% python3 -q
>>> import numpy as np
>>> import numpy.linalg as la
>>> np.set_printoptions(precision=2, suppress=True, linewidth=120, sign=" ")
>>> def rd(a):
...     return np.round(a, 2) + 0
... 
>>> u = np.array([5, -3, -4])
>>> r1 = np.array([0, -8, 0, -8, -8, -2, 8, -5])
>>> W0 = np.outer(u, r1)
>>> print(W0)
[[  0 -40   0 -40 -40 -10  40 -25]
 [  0  24   0  24  24   6 -24  15]
 [  0  32   0  32  32   8 -32  20]]
>>> print(np.unravel_index(np.abs(W0).argmax(), W0.shape))
(np.int64(0), np.int64(1))
>>> print(W0.sum(axis=1))
[-115   69   92]
>>> print(np.count_nonzero(W0))
18
>>> print(W0 - W0[0])
[[  0   0   0   0   0   0   0   0]
 [  0  64   0  64  64  16 -64  40]
 [  0  72   0  72  72  18 -72  45]]
>>> print(rd(la.norm(W0)))
119.37
>>> print(W0.shape)
(3, 8)
>>> print(rd(la.svd(W0, compute_uv=False)))
[ 119.37    0.      0.  ]
>>> print(rd(W0.mean(axis=0)))
[ 0.    5.33  0.    5.33  5.33  1.33 -5.33  3.33]
>>> print(np.abs(W0).max())
40
>>> def softmax(z):
...     e = np.exp(z - z.max(axis=-1, keepdims=True))
...     return e / e.sum(axis=-1, keepdims=True)
... 
>>> print(softmax(W0).sum(axis=1))
[ 1.  1.  1.]
>>> print(rd(softmax(W0[1])))
[ 0.    0.33  0.    0.33  0.33  0.    0.    0.  ]
>>> S = W0 @ W0.T / np.sqrt(8)
>>> print(rd(softmax(S)))
[[ 1.  0.  0.]
 [ 0.  0.  1.]
 [ 0.  0.  1.]]
>>> print(rd(softmax(S + np.triu(np.full(S.shape, -np.inf), 1))))
[[ 1.  0.  0.]
 [ 0.  1.  0.]
 [ 0.  0.  1.]]
>>> print(rd(W0 @ la.pinv(W0) @ W0))
[[  0. -40.   0. -40. -40. -10.  40. -25.]
 [  0.  24.   0.  24.  24.   6. -24.  15.]
 [  0.  32.   0.  32.  32.   8. -32.  20.]]
>>> print(np.unique(W0.round(6), axis=0).shape)
(3, 8)
>>> print(np.abs(np.diag(la.qr(W0)[1])) > 1e-9)
[False  True False]
>>> print(np.argsort(-la.norm(W0, axis=0).round(6), kind="stable")[:3])
[ 1  3  4]
>>> print([round(float(x), 2) for x in la.svd(W0, compute_uv=False)[:3]])
[119.37, 0.0, 0.0]
>>> vec = np.array([1, 6, 9, 8, 0, 2, 7, 9])
>>> h1 = np.maximum(W0 @ vec, 0)
>>> print(np.maximum(W0 @ vec, 0) - np.maximum(-W0 @ vec, 0))
[-525  315  420]
>>> print(W0 * (h1 > 1e-9)[:, None])
[[  0   0   0   0   0   0   0   0]
 [  0  24   0  24  24   6 -24  15]
 [  0  32   0  32  32   8 -32  20]]
>>> print(np.maximum(W0 @ (3 * vec), 0))
[    0   945  1260]
>>> print(np.tanh(W0 @ vec))
[-1.  1.  1.]
>>> s = 20 * 0.7 ** np.arange(5)
>>> rng = np.random.default_rng(108)
>>> F = rng.normal(size=(18, 5)) * rng.permutation(s)
>>> print(rd(F))
[[ 20.06   1.03  28.19 -11.63   3.26]
 [  7.49 -38.19  -3.36   6.83  12.06]
 [ -2.36  18.71  -8.25  10.    12.15]
 [ 10.56 -30.73 -16.71 -14.86  -2.26]
 [ -9.73  43.51   3.79  24.34   0.41]
 [  1.78  -0.83   6.07   5.71   2.21]
 [ -3.52 -21.77   3.6   10.46   3.42]
 [ -6.96  22.69  -4.97 -16.7    0.42]
 [ -9.81  27.37   4.07  -7.82  -2.38]
 [  0.16  -9.01 -11.09  20.17  -1.97]
 [ -3.89 -39.75   8.71   4.55   3.53]
 [ -5.98  32.23 -13.41 -10.12  -0.27]
 [ -0.72  16.75  39.21   3.89   8.25]
 [  6.5   -9.5  -21.68  -0.95  -5.6 ]
 [ -5.45   5.87  -6.12   9.21  -9.72]
 [ -8.51  54.78  13.46   3.4    3.64]
 [ -9.27 -24.1   12.64 -21.14   2.68]
 [-15.72  26.79   7.15  -2.16   1.85]]
>>> O, R = la.qr(F)
>>> print(np.allclose(R.T @ R, F.T @ F))
True
>>> print(rd(O @ R))
[[ 20.06   1.03  28.19 -11.63   3.26]
 [  7.49 -38.19  -3.36   6.83  12.06]
 [ -2.36  18.71  -8.25  10.    12.15]
 [ 10.56 -30.73 -16.71 -14.86  -2.26]
 [ -9.73  43.51   3.79  24.34   0.41]
 [  1.78  -0.83   6.07   5.71   2.21]
 [ -3.52 -21.77   3.6   10.46   3.42]
 [ -6.96  22.69  -4.97 -16.7    0.42]
 [ -9.81  27.37   4.07  -7.82  -2.38]
 [  0.16  -9.01 -11.09  20.17  -1.97]
 [ -3.89 -39.75   8.71   4.55   3.53]
 [ -5.98  32.23 -13.41 -10.12  -0.27]
 [ -0.72  16.75  39.21   3.89   8.25]
 [  6.5   -9.5  -21.68  -0.95  -5.6 ]
 [ -5.45   5.87  -6.12   9.21  -9.72]
 [ -8.51  54.78  13.46   3.4    3.64]
 [ -9.27 -24.1   12.64 -21.14   2.68]
 [-15.72  26.79   7.15  -2.16   1.85]]
>>> print(O.shape, R.shape)
(18, 5) (5, 5)
>>> print(np.trace(O @ O.T))
5.0
>>> vec = np.array([3, 0, 3, 0, 0])
>>> print(rd(F @ np.eye(5)[0]))
[ 20.06   7.49  -2.36  10.56  -9.73   1.78  -3.52  -6.96  -9.81   0.16  -3.89  -5.98  -0.72   6.5   -5.45  -8.51  -9.27
 -15.72]
>>> print(np.sign((F @ vec).round(6)))
[ 1.  1. -1. -1. -1.  1.  1. -1. -1. -1.  1. -1.  1. -1. -1.  1.  1. -1.]
>>> print(la.norm(F @ vec) <= la.norm(F, 2) * la.norm(vec) + 1e-9)
True
>>> arr = rng.normal(size=(26, 3))
>>> arr = 5 * arr / la.norm(arr, axis=1, keepdims=True)
>>> print(rd(arr))
[[-4.65 -1.02  1.53]
 [-2.38  0.29  4.39]
 [-0.45 -0.55 -4.95]
 [ 4.77 -0.68 -1.34]
 [-3.78  3.27  0.05]
 [ 1.5  -1.08 -4.65]
 [ 1.44  2.17 -4.27]
 [-4.34 -0.7  -2.37]
 [ 2.78  4.09 -0.72]
 [-2.83  3.81  1.58]
 [ 0.65 -0.31  4.95]
 [ 1.83  1.97  4.22]
 [-4.97  0.4   0.37]
 [-0.41 -1.77 -4.66]
 [-3.95 -0.66 -2.99]
 [ 4.63  1.76 -0.71]
 [ 4.64  1.46 -1.16]
 [ 4.83  1.15  0.6 ]
 [ 2.79  2.47  3.34]
 [-1.79 -0.54  4.64]
 [ 1.45  2.52 -4.07]
 [-0.8  -3.97  2.94]
 [ 4.56 -0.86  1.87]
 [ 1.89  4.21  1.93]
 [ 2.09 -3.39  3.02]
 [ 3.21  3.6   1.34]]
>>> A2 = arr / la.norm(arr, axis=1, keepdims=True)
>>> cov = A2 @ A2.T
>>> print((cov - 2 * np.eye(26)).round(6).argmax(axis=1))
[ 12  19  13  16   9  13  20  14  25   4  19  18   0   2   7  16  15  15  11   1   6  24  17  25  21  23]
>>> print(np.argwhere(np.triu(np.abs(cov) > 0.95, 1)))
[[  0  15]
 [  0  16]
 [  1   5]
 [  1  19]
 [  2  10]
 [  2  13]
 [  3  12]
 [  6  20]
 [  7  14]
 [ 11  13]
 [ 11  18]
 [ 15  16]
 [ 15  17]
 [ 23  25]]
>>> print(rd(np.degrees(np.arccos(np.clip(cov[21, 11], -1, 1)))))
82.85
>>> print(rd(softmax(10 * arr[11])))
[ 0.  0.  1.]
>>> print(rd(softmax(arr[11] + -2)))
[ 0.08  0.09  0.84]
>>> print(rd(softmax(arr).sum(axis=1)))
[ 1.  1.  1.  1.  1.  1.  1.  1.  1.  1.  1.  1.  1.  1.  1.  1.  1.  1.  1.  1.  1.  1.  1.  1.  1.  1.]
>>> S = arr @ arr.T / np.sqrt(3)
>>> print(softmax(S).round(6).argmax(axis=1))
[  0   1   2   3   4   5   6   7   8   9  10  11  12  13  14  15  16  17  18  19  20  21  22  23  24  25]
>>> idx = arr[:, 0] > np.median(arr[:, 0])
>>> u = arr[idx].mean(axis=0) - arr[~idx].mean(axis=0)
>>> print(np.argsort(-np.abs(u).round(6), kind="stable"))
[ 0  1  2]
>>> Xc = arr - arr.mean(axis=0)
>>> evecs = la.svd(Xc)[2][:2]
>>> A2 = Xc - Xc @ evecs.T @ evecs
>>> print(la.norm(A2, axis=1).round(6).argmax())
24
>>> print(rd(np.diag(evecs.T @ evecs)))
[ 0.95  0.05  1.  ]
>>> print(rd(la.norm(A2) / la.norm(Xc)))
0.43
>>> print(rd((Xc @ evecs.T).std(axis=0)))
[ 3.21  3.08]
>>> A2 = np.array([[2, 1], [1, 2]])
>>> m1 = np.kron(np.eye(2, dtype=int), A2)
>>> print(m1)
[[ 2  1  0  0]
 [ 1  2  0  0]
 [ 0  0  2  1]
 [ 0  0  1  2]]
>>> ev, evecs = la.eigh(m1)
>>> vec = np.array([0, 3, 1, 4])
>>> print(rd(evecs * np.sqrt(ev) @ evecs.T))
[[ 1.37  0.37  0.    0.  ]
 [ 0.37  1.37  0.    0.  ]
 [ 0.    0.    1.37  0.37]
 [ 0.    0.    0.37  1.37]]
>>> print(rd(evecs * np.maximum(ev, 0) @ evecs.T))
[[ 2.  1.  0.  0.]
 [ 1.  2.  0.  0.]
 [ 0.  0.  2.  1.]
 [ 0.  0.  1.  2.]]
>>> print(rd(vec @ m1 @ vec / (vec @ vec)), ev[0], ev[-1])
2.31 1.0 3.0
>>> K = np.array([[3, 0, -3, -2],
...     [2, 0, 2, -3],
...     [1, -5, 0, -2],
...     [5, -1, 2, -4],
...     [0, 4, 1, 1],
...     [0, -1, 5, 0],
...     [-4, -4, 10, -4],
...     [-4, -8, 9, -1],
...     [0, -11, 6, 4],
...     [-4, -15, 10, -1]])
>>> O, evecs = la.qr(K[:, :3])[0], la.qr(K[:, 3:])[0]
>>> s = la.svd(O.T @ evecs, compute_uv=False)
>>> print(rd(np.degrees(np.arccos(s.clip(0, 1)))))
[ 57.68]
>>> print(rd(la.norm(O @ O.T - evecs @ evecs.T, 2)))
1.0
>>> print(rd(s))
[ 0.53]
>>> basis = K[[1, 4]].astype(float)
>>> for _ in range(6):
...     idx = la.norm(K[:, None] - basis, axis=-1).argmin(axis=1)
...     basis = np.array([K[idx == j].mean(axis=0) for j in range(2)])
... 
>>> print(idx)
[ 1  1  1  1  1  1  0  0  0  0]
>>> print(np.bincount(idx))
[ 4  6]
>>> A = np.load("x.npy")
>>> print(A)
[[ 1  1  1  1  1  1  1  1]
 [ 1  1 -1 -1 -1 -1  1  1]
 [ 1 -1  1 -1  1 -1  1 -1]
 [ 1 -1  1 -1 -1  1 -1  1]
 [ 1 -1 -1  1 -1  1  1 -1]
 [ 1  1 -1 -1  1  1 -1 -1]]
>>> vec = np.array([2, 2, 1, 2, 0, 3, 1, 3])
>>> print(A @ vec)
[14  2 -6  4  2  0]
>>> print((A @ vec).argmax())
0
>>> print(np.sign((A @ vec).round(6)))
[ 1  1 -1  1  1  0]
>>> print(np.einsum("ij,j->i", A, vec))
[14  2 -6  4  2  0]
>>> print(la.norm(A @ vec) <= la.norm(A, 2) * la.norm(vec) + 1e-9)
True
>>> print(A @ np.eye(8)[0])
[ 1.  1.  1.  1.  1.  1.]
